$ ipython --no-banner

In [1]: import numpy as np

In [2]: from numpy import linalg as LA

In [3]: np.set_printoptions(precision=2, suppress=True, linewidth=140)

In [4]: m1 = np.load("m.npy")

In [5]: m1
Out[5]: 
array([[ -3,  -3],
       [ -2,  -2],
       [-11, -11]])

In [6]: Uu, s, vt = LA.svd(m1)

In [7]: evecs = vt[:(s > 1e-8).sum()]

In [8]: rng = np.random.default_rng(55409)

In [9]: x = m1[2] + -1 * m1[0] + rng.integers(2) * np.eye(2)[0]

In [10]: x
Out[10]: array([-7., -8.])

In [11]: LA.matrix_rank(np.vstack([m1, x]))
Out[11]: np.int64(2)

In [12]: np.round(LA.norm(x - evecs.T @ evecs @ x), 2)
Out[12]: np.float64(0.71)

In [13]: np.unique(m1.round(6), axis=0).shape
Out[13]: (3, 2)

In [14]: round(np.trace(LA.pinv(m1) @ m1), 2)
Out[14]: np.float64(1.0)

In [15]: rank = LA.matrix_rank(m1)

In [16]: rank
Out[16]: np.int64(1)

In [17]: null = LA.svd(m1)[2][rank:].T

In [18]: [int(LA.matrix_rank(m1[:i])) for i in range(1, len(m1) + 1)]
Out[18]: [1, 1, 1]

In [19]: np.allclose(m1 @ null, 0)
Out[19]: True

In [20]: null @ null.T
Out[20]: 
array([[ 0.5, -0.5],
       [-0.5,  0.5]])

In [21]: [int(LA.matrix_rank(np.delete(m1, i, axis=0))) for i in range(3)]
Out[21]: [1, 1, 1]

In [22]: null.shape
Out[22]: (2, 1)

In [23]: LA.matrix_rank(m1.T @ m1), LA.matrix_rank(m1 @ m1.T)
Out[23]: (np.int64(1), np.int64(1))

In [24]: E = np.array([[0, 1, 2, 5], [-5, 0, -3, -3], [-4, 0, 0, 5]])

In [25]: E[2] = E[1]

In [26]: E
Out[26]: 
array([[ 0,  1,  2,  5],
       [-5,  0, -3, -3],
       [-5,  0, -3, -3]])

In [27]: Uu, s, vt = LA.svd(E)

In [28]: s.round(2) + 0
Out[28]: array([9.94, 4.15, 0.  ])

In [29]: out = Uu[:, :2] @ np.diag(s[:2]) @ vt[:2]

In [30]: round(LA.norm(E - out, 2), 2), round(s[2], 2)
Out[30]: (np.float64(0.0), np.float64(0.0))

In [31]: np.round(LA.norm(E - out) / LA.norm(E), 2)
Out[31]: np.float64(0.0)

In [32]: out.round(2) + 0
Out[32]: 
array([[ 0.,  1.,  2.,  5.],
       [-5.,  0., -3., -3.],
       [-5.,  0., -3., -3.]])

In [33]: rank = LA.matrix_rank(E)

In [34]: rank
Out[34]: np.int64(2)

In [35]: null = LA.svd(E)[2][rank:].T

In [36]: [int(LA.matrix_rank(np.delete(E, i, axis=0))) for i in range(3)]
Out[36]: [1, 2, 2]

In [37]: LA.matrix_rank(E.T @ E), LA.matrix_rank(E @ E.T)
Out[37]: (np.int64(2), np.int64(2))

In [38]: null @ null.T
Out[38]: 
array([[ 0.12,  0.12, -0.28,  0.09],
       [ 0.12,  0.95, -0.03, -0.18],
       [-0.28, -0.03,  0.78, -0.31],
       [ 0.09, -0.18, -0.31,  0.16]])

In [39]: np.allclose(E @ null, 0)
Out[39]: True

In [40]: [int(LA.matrix_rank(E[:i])) for i in range(1, len(E) + 1)]
Out[40]: [1, 2, 2]

In [41]: null.shape
Out[41]: (4, 2)

In [42]: np.round(E @ LA.pinv(E) @ E, 2) + 0
Out[42]: 
array([[ 0.,  1.,  2.,  5.],
       [-5.,  0., -3., -3.],
       [-5.,  0., -3., -3.]])

In [43]: np.unique(E.round(6), axis=0).shape
Out[43]: (2, 4)

In [44]: x = np.array([-3, 2, -1, 1])

In [45]: h = np.maximum(E @ x, 0)

In [46]: np.maximum(E @ (3 * x), 0)
Out[46]: array([15, 45, 45])

In [47]: np.flatnonzero(h > 1e-9)
Out[47]: array([0, 1, 2])

In [48]: h
Out[48]: array([ 5, 15, 15])

In [49]: np.tanh(E @ x)
Out[49]: array([1., 1., 1.])

In [50]: x = np.array([2, -3, -4, -2])

In [51]: E * x
Out[51]: 
array([[  0,  -3,  -8, -10],
       [-10,   0,  12,   6],
       [-10,   0,  12,   6]])

In [52]: E @ np.ones(4)
Out[52]: array([  8., -11., -11.])

In [53]: (E @ x).argmax()
Out[53]: np.int64(1)

In [54]: E @ (2 * x)
Out[54]: array([-42,  16,  16])

In [55]: x @ E
Traceback (most recent call last):
  Cell In[55], line 1
    x @ E
ValueError: matmul: Input operand 1 has a mismatch in its core dimension 0, with gufunc signature (n?,k),(k,m?)->(n?,m?) (size 3 is different from 4)


In [56]: W0 = np.loadtxt("run7.csv", delimiter=",")

In [57]: W0
Out[57]: 
array([[1., 0., 0., 1.],
       [0., 2., 0., 0.],
       [0., 0., 2., 0.],
       [1., 0., 0., 0.]])

In [58]: out = W0 / np.sqrt((W0 ** 2).mean(axis=1, keepdims=True))

In [59]: LA.norm(out, axis=1)
Out[59]: array([2., 2., 2., 2.])

In [60]: out[1]
Out[60]: array([0., 2., 0., 0.])

In [61]: W0 - W0.mean(axis=1, keepdims=True)
Out[61]: 
array([[ 0.5 , -0.5 , -0.5 ,  0.5 ],
       [-0.5 ,  1.5 , -0.5 , -0.5 ],
       [-0.5 , -0.5 ,  1.5 , -0.5 ],
       [ 0.75, -0.25, -0.25, -0.25]])

In [62]: LA.matrix_rank(W0 - W0.mean(axis=1, keepdims=True))
Out[62]: np.int64(3)

In [63]: F = np.array([[0.0, -9.0, -5.0, -9.0],
    ...:     [-9.0, 0.0, 0.0, 0.0],
    ...:     [-5.0, 0.0, 0.0, 0.0],
    ...:     [-9.0, 0.0, 0.0, 0.0]])

In [64]: [round(float(x), 2) for x in LA.svd(E, compute_uv=False)[:3]]
Out[64]: [9.94, 4.15, 0.0]

In [65]: round(float(LA.norm(E, 2) / LA.norm(E)), 2)
Out[65]: 0.92

In [66]: LA.matrix_rank(E, rtol=0.1)
Out[66]: np.int64(2)

In [67]: [round(float(LA.det(F[:i, :i])), 2) + 0 for i in range(1, 5)]
Out[67]: [0.0, -81.0, 0.0, 0.0]

In [68]: np.all(LA.eigvalsh(F) > 0)
Out[68]: np.False_

In [69]: Uu, s, vt = LA.svd(F)

In [70]: evecs = vt[:(s > 1e-8).sum()]

In [71]: x = F[3] + 4 * F[2] + rng.integers(2) * np.eye(4)[3]

In [72]: x
Out[72]: array([-29.,   0.,   0.,   1.])

In [73]: LA.matrix_rank(np.vstack([F, x]))
Out[73]: np.int64(3)

In [74]: np.sort(np.abs(LA.eigvals(F)))
Out[74]: array([ 0.  ,  0.  , 13.67, 13.67])

In [75]: round(float(np.abs(LA.eigvals(F)).max()), 2)
Out[75]: 13.67

In [76]: np.trace(F)
Out[76]: np.float64(0.0)

In [77]: J = np.array([[1.0, 0.0, 0.0, 0.0],
    ...:     [0.0, 1.0, 0.0, 0.0],
    ...:     [0.0, 0.0, -1.0, 0.0],
    ...:     [0.0, 0.0, 0.0, -1.0]])

In [78]: J
Out[78]: 
array([[ 1.,  0.,  0.,  0.],
       [ 0.,  1.,  0.,  0.],
       [ 0.,  0., -1.,  0.],
       [ 0.,  0.,  0., -1.]])

In [79]: np.flatnonzero(LA.matrix_power((J != 0) + (J.T != 0) + np.eye(4), 4)[2])
Out[79]: array([2])

In [80]: (LA.matrix_power((J != 0) + (J.T != 0) + np.eye(4), 4) > 0).astype(int)
Out[80]: 
array([[1, 0, 0, 0],
       [0, 1, 0, 0],
       [0, 0, 1, 0],
       [0, 0, 0, 1]])

In [81]: np.round(LA.det(J), 2)
Out[81]: np.float64(1.0)

In [82]: W1 = np.array([[3, 3, 1, 0, 0], [3, 0, 0, 1, 3], [0, 2, 2, 0, 3], [3, 0, 1, 1, 3]])

In [83]: c = np.array([2, 3, -2, 2, -2])

In [84]: H = np.maximum(J @ W1 + c, 0)

In [85]: (H > 0).astype(int)
Out[85]: 
array([[1, 1, 0, 1, 0],
       [1, 1, 0, 1, 1],
       [1, 1, 0, 1, 0],
       [0, 1, 0, 1, 0]])

In [86]: H
Out[86]: 
array([[5., 6., 0., 2., 0.],
       [5., 3., 0., 3., 1.],
       [2., 1., 0., 2., 0.],
       [0., 3., 0., 1., 0.]])

In [87]: LA.matrix_rank(H)
Out[87]: np.int64(4)

In [88]: cent = np.array([[-1, 4], [7, -2], [-5, 8], [-3, -3], [-7, 4]])

In [89]: H @ cent
Out[89]: 
array([[31.,  2.],
       [ 0.,  9.],
       [-1.,  0.],
       [18., -9.]])

In [90]: (H @ cent).round(6).argmax(axis=1)
Out[90]: array([0, 1, 1, 0])

In [91]: out = LA.inv(J)

In [92]: np.round(LA.slogdet(J)[0], 2)
Out[92]: np.float64(1.0)

In [93]: J @ out
Out[93]: 
array([[1., 0., 0., 0.],
       [0., 1., 0., 0.],
       [0., 0., 1., 0.],
       [0., 0., 0., 1.]])

In [94]: np.round(LA.det(J) * LA.det(out), 2)
Out[94]: np.float64(1.0)

In [95]: np.round(LA.cond(J), 2)
Out[95]: np.float64(1.0)

In [96]: np.allclose(out, J.T)
Out[96]: True

In [97]: LA.inv(out)
Out[97]: 
array([[ 1.,  0.,  0.,  0.],
       [ 0.,  1.,  0.,  0.],
       [-0., -0., -1., -0.],
       [-0., -0., -0., -1.]])

In [98]: q, r_ = LA.qr(J)

In [99]: np.abs(np.diag(r_))
Out[99]: array([1., 1., 1., 1.])

In [100]: q @ r_
Out[100]: 
array([[ 1.,  0.,  0.,  0.],
       [ 0.,  1.,  0.,  0.],
       [ 0.,  0., -1.,  0.],
       [ 0.,  0.,  0., -1.]])
